$ python3 -q
>>> import numpy as np
>>> import numpy.linalg as la
>>> np.set_printoptions(suppress=True, linewidth=160)
>>> J = np.load("data.npy")
>>> print(J)
[[ 5  5  3  5]
 [ 1  1 -1  1]
 [ 0  0 -2  0]
 [ 2  2  0  2]]
>>> # column 1 repeats column 0
>>> print(np.abs(np.diag(la.qr(J)[1])) > 1e-9)
[ True False  True False]
>>> Y = J / la.norm(J, axis=1, keepdims=True)
>>> gram = Y @ Y.T
>>> print(np.round(la.norm(Y, axis=1), 2))
[1. 1. 1. 1.]
>>> print((np.abs(gram) > 0.9).astype(int))
[[1 0 0 1]
 [0 1 0 0]
 [0 0 1 0]
 [1 0 0 1]]
>>> print(np.argwhere(np.triu(np.abs(gram) > 0.95, 1)))
[]
>>> print((gram - 2 * np.eye(4)).round(6).argmax(axis=1))
[3 3 1 0]
>>> print(gram[2].round(2))
[-0.33  0.5   1.    0.  ]
>>> print(gram.round(2))
[[ 1.    0.65 -0.33  0.94]
 [ 0.65  1.    0.5   0.87]
 [-0.33  0.5   1.    0.  ]
 [ 0.94  0.87  0.    1.  ]]
>>> rk = la.matrix_rank(J)
>>> print(rk)
2
>>> null = la.svd(J)[2][rk:].T
>>> print(la.matrix_rank(J.T @ J), la.matrix_rank(J @ J.T))
2 2
>>> print([int(la.matrix_rank(np.delete(J, i, axis=0))) for i in range(4)])
[2, 2, 2, 2]
>>> gram = J.T @ J
>>> print(gram)
[[30 30 14 30]
 [30 30 14 30]
 [14 14 14 14]
 [30 30 14 30]]
>>> print(np.diag(gram))
[30 30 14 30]
>>> print(la.matrix_rank(gram))
2
>>> print(np.allclose(gram, gram.T))
True
>>> A = np.load("x.npy")
>>> print(A)
[[ 1.6  0.4 -1.6 -0.3  2.  -0.1]
 [-1.2 -0.8 -0.8  0.2 -0.5  2.4]
 [ 0.  -0.2 -1.   0.4  1.4  0.1]
 [ 0.8  1.6  0.7  1.5  1.5 -0.3]
 [ 0.1 -0.4  0.7 -0.1  1.7 -0.2]
 [ 0.4  0.2 -1.3  0.1  0.1 -0.9]
 [-0.1  0.5 -1.  -0.5 -1.4  0.6]
 [ 0.6  0.3  1.7 -0.2 -0.8  1.4]
 [ 1.   1.4  0.  -0.5 -3.3 -0.9]
 [ 0.   2.   1.5 -7.   8.   3. ]]
>>> print(round(la.norm(A), 2))
13.74
>>> print(A.shape)
(10, 6)
>>> print(la.matrix_rank(A))
6
>>> print(np.round(np.diff(A, axis=0), 2))
[[-2.8 -1.2  0.8  0.5 -2.5  2.5]
 [ 1.2  0.6 -0.2  0.2  1.9 -2.3]
 [ 0.8  1.8  1.7  1.1  0.1 -0.4]
 [-0.7 -2.   0.  -1.6  0.2  0.1]
 [ 0.3  0.6 -2.   0.2 -1.6 -0.7]
 [-0.5  0.3  0.3 -0.6 -1.5  1.5]
 [ 0.7 -0.2  2.7  0.3  0.6  0.8]
 [ 0.4  1.1 -1.7 -0.3 -2.5 -2.3]
 [-1.   0.6  1.5 -6.5 11.3  3.9]]
>>> print(np.unravel_index(np.abs(A).argmax(), A.shape))
(np.int64(9), np.int64(4))
>>> print(np.count_nonzero(A))
57
